In [1]: import numpy as np

In [2]: import numpy.linalg as la

In [3]: np.set_printoptions(precision=2, suppress=True, linewidth=160)

In [4]: data = np.loadtxt("mat.csv", delimiter=",")

In [5]: data
Out[5]: 
array([[0.67, 0.  , 0.  , 0.33],
       [0.  , 1.  , 0.  , 0.  ],
       [0.  , 0.  , 1.  , 0.  ],
       [0.33, 0.  , 0.33, 0.33]])

In [6]: ev, evecs = la.eig(data)

In [7]: round(np.prod(ev), 2)
Out[7]: np.float64(0.11)

In [8]: np.sort(la.eigvals(data @ data))
Out[8]: array([0.02, 0.76, 1.  , 1.  ])

In [9]: np.sort(la.eigvals(data.T))
Out[9]: array([0.13, 0.87, 1.  , 1.  ])

In [10]: M2 = np.array([[0, -5, -1], [-3, -1, 3]])

In [11]: Z = np.kron(M2, data)

In [12]: Z.shape
Out[12]: (8, 12)

In [13]: round(la.norm(Z, 2), 2), np.round(la.norm(M2, 2) * la.norm(data, 2), 2)
Out[13]: (np.float64(5.57), np.float64(5.57))

In [14]: M2 = la.inv(data)

In [15]: np.round(la.slogdet(data)[0], 2)
Out[15]: np.float64(1.0)

In [16]: round(float(la.cond(data)), 2)
Out[16]: 8.83

In [17]: M2
Out[17]: 
array([[ 3.,  0.,  1., -3.],
       [ 0.,  1.,  0.,  0.],
       [ 0.,  0.,  1.,  0.],
       [-3.,  0., -2.,  6.]])

In [18]: la.inv(M2)
Out[18]: 
array([[0.67, 0.  , 0.  , 0.33],
       [0.  , 1.  , 0.  , 0.  ],
       [0.  , 0.  , 1.  , 0.  ],
       [0.33, 0.  , 0.33, 0.33]])

In [19]: round(float(la.norm(data) ** 2 / la.norm(data, 2) ** 2), 2)
Out[19]: 2.47

In [20]: round(float(la.norm(data, "nuc")), 2)
Out[20]: 3.04

In [21]: round(la.norm(data, 1), 2), round(float(la.norm(data, np.inf)), 2)
Out[21]: (np.float64(1.33), 1.0)

In [22]: la.norm(data, axis=1)
Out[22]: array([0.75, 1.  , 1.  , 0.58])

In [23]: round(la.norm(data, 2), 2)
Out[23]: np.float64(1.08)

In [24]: f = np.array([-9, -4, 9, 7])

In [25]: mat = np.array([np.roll(f, i) for i in range(4)])

In [26]: mat
Out[26]: 
array([[-9, -4,  9,  7],
       [ 7, -9, -4,  9],
       [ 9,  7, -9, -4],
       [-4,  9,  7, -9]])

In [27]: rng = np.random.default_rng(3)

In [28]: idx = rng.permutation(4)

In [29]: M2 = mat[:, idx] * rng.choice([-1, 1], 4)

In [30]: M2
Out[30]: 
array([[-7,  9, -4, -9],
       [-9, -4, -9,  7],
       [ 4, -9,  7,  9],
       [ 9,  7,  9, -4]])

In [31]: Uu, _, Vh = la.svd(mat.T @ M2)

In [32]: np.round(la.lstsq(mat, M2)[0], 2) + 0
Out[32]: 
array([[ 0.,  0.,  0.,  1.],
       [ 0.,  0.,  1.,  0.],
       [ 0.,  1.,  0.,  0.],
       [-1.,  0.,  0.,  0.]])

In [33]: np.round(Uu @ Vh, 2) + 0
Out[33]: 
array([[ 0.,  0.,  0.,  1.],
       [ 0.,  0.,  1.,  0.],
       [ 0.,  1.,  0.,  0.],
       [-1.,  0.,  0.,  0.]])

In [34]: def softmax(z):
    ...:     e = np.exp(z - z.max(axis=-1, keepdims=True))
    ...:     return e / e.sum(axis=-1, keepdims=True)
    ...: 

In [35]: softmax(M2).sum(axis=1)
Out[35]: array([1., 1., 1., 1.])

In [36]: np.round(softmax(M2[0]), 2) + 0
Out[36]: array([0., 1., 0., 0.])

In [37]: att = M2 @ M2.T / np.sqrt(4)

In [38]: np.round(softmax(att + np.triu(np.full(att.shape, -np.inf), 1)), 2) + 0
Out[38]: 
array([[1., 0., 0., 0.],
       [0., 1., 0., 0.],
       [0., 0., 1., 0.],
       [0., 0., 0., 1.]])

In [39]: softmax(att).round(6).argmax(axis=1)
Out[39]: array([0, 1, 2, 3])

In [40]: M2 = np.array([[5, -1, -2, 1], [-1, 2, 2, -4], [4, -5, -1, -3], [4, -5, -1, 1]])

In [41]: X = np.tril(M2)

In [42]: X
Out[42]: 
array([[ 5,  0,  0,  0],
       [-1,  2,  0,  0],
       [ 4, -5, -1,  0],
       [ 4, -5, -1,  1]])

In [43]: ev, evecs = la.eig(X)

In [44]: X @ evecs[:, 0] - ev[0] * evecs[:, 0]
Out[44]: array([0., 0., 0., 0.])

In [45]: np.sort(la.eigvals(X.T))
Out[45]: array([-1.,  1.,  2.,  5.])
